In [1]: import numpy as np

In [2]: np.set_printoptions(suppress=True, linewidth=100)

In [3]: E = np.loadtxt("x.csv", delimiter=",")

In [4]: E.round(2)
Out[4]: 
array([[-0.48,  0.21,  1.93],
       [ 0.24, -1.97,  0.27],
       [ 1.93,  0.3 ,  0.45]])

In [5]: rng = np.random.default_rng(5604)

In [6]: labels = rng.permutation(3)

In [7]: labels
Out[7]: array([1, 0, 2])

In [8]: other = E[labels][:, labels]

In [9]: np.round(np.linalg.det(other), 2), round(float(np.linalg.det(E[labels])), 2)
Out[9]: (np.float64(8.0), -8.0)

In [10]: np.round(np.diag(other), 2)
Out[10]: array([-1.97, -0.48,  0.45])

In [11]: r0 = np.array([-3, 2, 2])

In [12]: other = E + np.outer(r0, np.eye(3)[0])

In [13]: other.round(2)
Out[13]: 
array([[-3.48,  0.21,  1.93],
       [ 2.24, -1.97,  0.27],
       [ 3.93,  0.3 ,  0.45]])

In [14]: np.linalg.matrix_rank(other - E)
Out[14]: np.int64(1)

In [15]: w, V = np.linalg.eig(other)

In [16]: np.round(np.sort(np.linalg.eigvals(other @ other)), 2)
Out[16]: array([ 3.86,  4.04, 24.55])

In [17]: np.round(np.sort(np.linalg.eigvals(other.T)), 2)
Out[17]: array([-4.95, -2.01,  1.96])

In [18]: round(np.prod(w), 2)
Out[18]: np.float64(19.56)

In [19]: w.round(2)
Out[19]: array([ 1.96, -4.95, -2.01])

In [20]: np.round(E.T @ E, 2) + 0
Out[20]: 
array([[4., 0., 0.],
       [0., 4., 0.],
       [0., 0., 4.]])

In [21]: np.round(E @ E.T, 2) + 0
Out[21]: 
array([[4., 0., 0.],
       [0., 4., 0.],
       [0., 0., 4.]])

In [22]: np.round(E[:, 2] @ E[:, 0], 2)
Out[22]: np.float64(-0.0)

In [23]: r0 = np.array([-9, 7])

In [24]: np.round(np.convolve(E[1], r0), 2)
Out[24]: array([ -2.17,  19.38, -16.23,   1.92])

In [25]: np.round(np.correlate(E[1], E[2], "full"), 2) + 0
Out[25]: array([ 0.11, -0.81,  0.  , -3.71,  0.53])

In [26]: arr, _ = np.linalg.qr(np.array([[2.0, 0.4, -1.5], [0.2, -1.1, -1.4], [-2.1, -0.1, 1.1]]))

In [27]: arr.round(2)
Out[27]: 
array([[-0.69,  0.19,  0.7 ],
       [-0.07, -0.98,  0.19],
       [ 0.72,  0.08,  0.69]])

In [28]: # orthonormal columns

In [29]: np.round(np.linalg.norm(arr, axis=0), 2)
Out[29]: array([1., 1., 1.])

In [30]: np.round(arr.T @ arr, 2) + 0
Out[30]: 
array([[1., 0., 0.],
       [0., 1., 0.],
       [0., 0., 1.]])

In [31]: np.round(np.linalg.svd(arr, compute_uv=False), 2)
Out[31]: array([1., 1., 1.])
